% ipython --no-banner

In [1]: import numpy as np

In [2]: import numpy.linalg as la

In [3]: np.set_printoptions(suppress=True, linewidth=120)

In [4]: W0 = np.loadtxt("mat.csv", delimiter=",")

In [5]: W0.round(2)
Out[5]: 
array([[ 1.48,  1.12,  0.27, -0.17,  0.01, -0.52, -0.49, -0.65,  0.67],
       [ 1.12,  0.96, -0.42,  1.05, -0.02,  0.85,  0.76, -0.18,  0.28],
       [ 0.27, -0.42,  1.21,  0.42, -0.16,  0.13,  1.19,  0.78,  0.55],
       [-0.17,  1.05,  0.42,  0.45,  0.05, -0.81, -0.83,  0.3 ,  0.48],
       [ 0.01, -0.02, -0.16,  0.05,  1.35,  0.72, -0.13, -0.39, -0.17],
       [-0.52,  0.85,  0.13, -0.81,  0.72,  0.04, -0.16,  0.51,  1.78],
       [-0.49,  0.76,  1.19, -0.83, -0.13, -0.16, -0.21, -1.65, -0.26],
       [-0.65, -0.18,  0.78,  0.3 , -0.39,  0.51, -1.65,  0.11, -0.71],
       [ 0.67,  0.28,  0.55,  0.48, -0.17,  1.78, -0.26, -0.71, -0.39]])

In [6]: # equal to its transpose

In [7]: np.round(W0 @ la.pinv(W0) @ W0, 2)
Out[7]: 
array([[ 1.48,  1.12,  0.27, -0.17,  0.01, -0.52, -0.49, -0.65,  0.67],
       [ 1.12,  0.96, -0.42,  1.05, -0.02,  0.85,  0.76, -0.18,  0.28],
       [ 0.27, -0.42,  1.21,  0.42, -0.16,  0.13,  1.19,  0.78,  0.55],
       [-0.17,  1.05,  0.42,  0.45,  0.05, -0.81, -0.83,  0.3 ,  0.48],
       [ 0.01, -0.02, -0.16,  0.05,  1.35,  0.72, -0.13, -0.39, -0.17],
       [-0.52,  0.85,  0.13, -0.81,  0.72,  0.04, -0.16,  0.51,  1.78],
       [-0.49,  0.76,  1.19, -0.83, -0.13, -0.16, -0.21, -1.65, -0.26],
       [-0.65, -0.18,  0.78,  0.3 , -0.39,  0.51, -1.65,  0.11, -0.71],
       [ 0.67,  0.28,  0.55,  0.48, -0.17,  1.78, -0.26, -0.71, -0.39]])

In [8]: np.abs(np.diag(la.qr(W0)[1])) > 1e-9
Out[8]: array([ True,  True,  True,  True,  True,  True,  True,  True, False])

In [9]: def softmax(z):
   ...:     e = np.exp(z - z.max(axis=-1, keepdims=True))
   ...:     return e / e.sum(axis=-1, keepdims=True)
   ...: 

In [10]: np.round(softmax(W0[7] + 2), 2)
Out[10]: array([0.06, 0.09, 0.24, 0.15, 0.08, 0.18, 0.02, 0.12, 0.05])

In [11]: np.round(softmax(10 * W0[7]), 2) + 0
Out[11]: array([0.  , 0.  , 0.93, 0.01, 0.  , 0.06, 0.  , 0.  , 0.  ])

In [12]: np.round(softmax(W0).sum(axis=1), 2)
Out[12]: array([1., 1., 1., 1., 1., 1., 1., 1., 1.])

In [13]: S = W0 @ W0.T / np.sqrt(9)

In [14]: np.round(softmax(S)[7] @ W0, 2)
Out[14]: array([-0.12,  0.29,  0.6 ,  0.15, -0.05,  0.39, -0.72, -0.21, -0.14])
